% python3 -q
>>> import numpy as np
>>> import numpy.linalg as la
>>> np.set_printoptions(suppress=True, linewidth=160)
>>> mat = np.load("run19.npy")
>>> mat.round(2)
array([[ -2.64,  -2.5 ,   0.06,  -3.72,  -1.42,   3.33,   1.4 ],
       [ -2.49,   0.41,  -2.45,   1.96,   4.44,  -2.81,   7.69],
       [  2.38,   8.93,   5.15,   9.  ,  -0.61,  -3.79,   4.2 ],
       [  3.97,   4.04,  -1.21,   2.79,   3.86,  -0.82,   4.53],
       [ -3.52,   3.46,   5.25,   8.28,  -6.26,  -8.09,   4.7 ],
       [ -3.26,  -4.18,  -0.63,  -0.37,  -5.19,  -4.14,   2.95],
       [ -3.02,  -3.56,  -2.12,  -3.29,   0.25,   1.1 ,   3.46],
       [  4.15,  -2.07,  -3.17,  -4.77,   0.51,   3.77,   0.1 ],
       [ -4.64,  -3.3 ,   2.91,  -6.17,  -4.67,   7.15,  -1.63],
       [ -1.6 ,  -3.81,  -3.53,  -2.11,   0.34,  -1.59,   4.32],
       [ -0.12,  -3.4 ,  -2.23,   2.3 ,  -5.1 ,  -8.38,   4.04],
       [ -4.98,  -4.32,   0.39,  -2.95,  -4.2 ,   0.37,   1.91],
       [  4.57,   5.31,  -3.74,   5.63,   8.21,  -4.39,   8.52],
       [ -6.58,  -1.11,   8.24,  -3.77,  -9.72,   7.04,  -3.67],
       [  1.07,  -1.79,   0.95,  -1.11,  -6.07,  -0.65,  -0.47],
       [ -3.84,  -4.1 ,  -1.34,  -0.62,  -3.24,  -3.63,   3.99],
       [  2.28,  -2.66,  -0.38,  -3.81,  -4.58,   2.27,  -1.46],
       [ -9.07,   4.36,   7.14,  -0.07,   1.89,   7.96,   3.47],
       [  1.6 ,  -1.06,   1.39,  -0.7 ,  -6.11,  -0.48,  -0.71],
       [ -7.85,  -0.92,   3.32,   3.19,  -4.69,  -4.53,   5.06],
       [  1.39,  -6.95,  -5.88,  -5.17,  -1.8 ,  -1.34,   1.88],
       [  3.13,  -2.19,  -3.36,  -3.88,   0.77,   2.35,   1.25],
       [  7.22,  -1.68,  -3.9 ,  -1.68,  -1.83,  -1.48,   0.32],
       [ -1.43,  -9.95,  -5.4 , -11.48,  -2.  ,   5.94,  -0.93],
       [  0.89,   1.85,   1.11,   4.96,  -3.38,  -6.09,   3.86],
       [  0.36,  -1.03,  -2.4 ,   0.35,   0.58,  -2.46,   4.37],
       [  0.92,  -9.59,  -8.05,  -8.94,  -0.26,   1.39,   1.46],
       [ -2.2 ,  -4.23,  -1.01,  -1.61,  -4.61,  -2.45,   2.13]])
>>> # rank 5
>>> left, s, vt = la.svd(mat)
>>> np.argmax(s[:-1] / (s[1:] + 1e-6)) + 1
np.int64(5)
>>> B = left[:, :5] @ np.diag(s[:5]) @ vt[:5]
>>> round(la.norm(mat - B, 2), 2), round(s[5], 2)
(np.float64(0.0), np.float64(0.0))
>>> round(float(np.abs(mat - B).max()), 2)
0.0
>>> la.matrix_rank(mat, rtol=0.05)
np.int64(5)
>>> round(float(la.norm(mat - B) / la.norm(mat)), 2)
0.0
>>> B = mat / la.norm(mat, axis=1, keepdims=True)
>>> G = B @ B.T
>>> (G - 2 * np.eye(28)).round(6).argmax(axis=1)
array([ 8, 25, 24, 12, 24, 27,  9, 21,  0,  6,  5, 27,  3,  8, 18,  5, 14, 13, 14,  4, 26,  7, 21, 26,  4,  1, 20,  5])
>>> round(np.degrees(np.arccos(np.clip(G[1, 7], -1, 1))), 2)
np.float64(103.99)
>>> np.round(la.norm(B, axis=1), 2)
array([1., 1., 1., 1., 1., 1., 1., 1., 1., 1., 1., 1., 1., 1., 1., 1., 1., 1., 1., 1., 1., 1., 1., 1., 1., 1., 1., 1.])
>>> left, s, vt = la.svd(mat)
>>> evecs = vt[:(s > 1e-8).sum()]
>>> rng = np.random.default_rng(43)
>>> x0 = mat[26] + -1 * mat[3] + rng.integers(2) * np.eye(7)[4]
>>> x0.round(2)
array([ -3.04, -13.63,  -6.84, -11.73,  -3.12,   2.22,  -3.07])
>>> np.round(la.norm(x0 - evecs.T @ evecs @ x0), 2)
np.float64(0.34)
>>> la.matrix_rank(np.vstack([mat, x0]))
np.int64(6)
>>> np.round(np.diag(evecs.T @ evecs), 2)
array([0.91, 0.52, 0.48, 0.47, 0.89, 0.75, 0.99])
>>> np.unique(mat.round(6), axis=0).shape
(28, 7)
>>> la.lstsq(mat[:-1].T, mat[-1])[2]
np.int32(5)
>>> np.allclose(mat[:-1].T @ la.lstsq(mat[:-1].T, mat[-1])[0], mat[-1])
True
>>> data = np.load("test13.npy")
>>> data
array([[4., 1., 1., 1., 1., 1., 1., 1., 1.],
       [1., 4., 1., 1., 1., 1., 1., 1., 1.],
       [1., 1., 4., 1., 1., 1., 1., 1., 1.],
       [1., 1., 1., 4., 1., 1., 1., 1., 1.],
       [1., 1., 1., 1., 4., 1., 1., 1., 1.],
       [1., 1., 1., 1., 1., 4., 1., 1., 1.],
       [1., 1., 1., 1., 1., 1., 4., 1., 1.],
       [1., 1., 1., 1., 1., 1., 1., 4., 1.],
       [1., 1., 1., 1., 1., 1., 1., 1., 4.]])
>>> vals, evecs = la.eigh(data)
>>> vals.round(2)
array([ 3.,  3.,  3.,  3.,  3.,  3.,  3.,  3., 12.])
>>> np.round(evecs @ np.diag(vals) @ evecs.T, 2)
array([[4., 1., 1., 1., 1., 1., 1., 1., 1.],
       [1., 4., 1., 1., 1., 1., 1., 1., 1.],
       [1., 1., 4., 1., 1., 1., 1., 1., 1.],
       [1., 1., 1., 4., 1., 1., 1., 1., 1.],
       [1., 1., 1., 1., 4., 1., 1., 1., 1.],
       [1., 1., 1., 1., 1., 4., 1., 1., 1.],
       [1., 1., 1., 1., 1., 1., 4., 1., 1.],
       [1., 1., 1., 1., 1., 1., 1., 4., 1.],
       [1., 1., 1., 1., 1., 1., 1., 1., 4.]])
>>> np.abs(evecs[:, -1]).round(6).argmax()
np.int64(0)
>>> (vals > 1e-8).sum(), (vals < -1e-8).sum()
(np.int64(9), np.int64(0))
>>> np.round(evecs.T @ evecs, 2) + 0
array([[1., 0., 0., 0., 0., 0., 0., 0., 0.],
       [0., 1., 0., 0., 0., 0., 0., 0., 0.],
       [0., 0., 1., 0., 0., 0., 0., 0., 0.],
       [0., 0., 0., 1., 0., 0., 0., 0., 0.],
       [0., 0., 0., 0., 1., 0., 0., 0., 0.],
       [0., 0., 0., 0., 0., 1., 0., 0., 0.],
       [0., 0., 0., 0., 0., 0., 1., 0., 0.],
       [0., 0., 0., 0., 0., 0., 0., 1., 0.],
       [0., 0., 0., 0., 0., 0., 0., 0., 1.]])
>>> np.round(la.eigvalsh(data + 5 * np.eye(9)), 2)
array([ 8.,  8.,  8.,  8.,  8.,  8.,  8.,  8., 17.])
>>> vals.sum(), np.trace(data)
(np.float64(36.0), np.float64(36.0))
>>> np.round(la.eigvalsh(data @ data), 2)
array([  9.,   9.,   9.,   9.,   9.,   9.,   9.,   9., 144.])
>>> np.unique(vals.round(6) + 0, return_counts=True)[1]
array([8, 1])
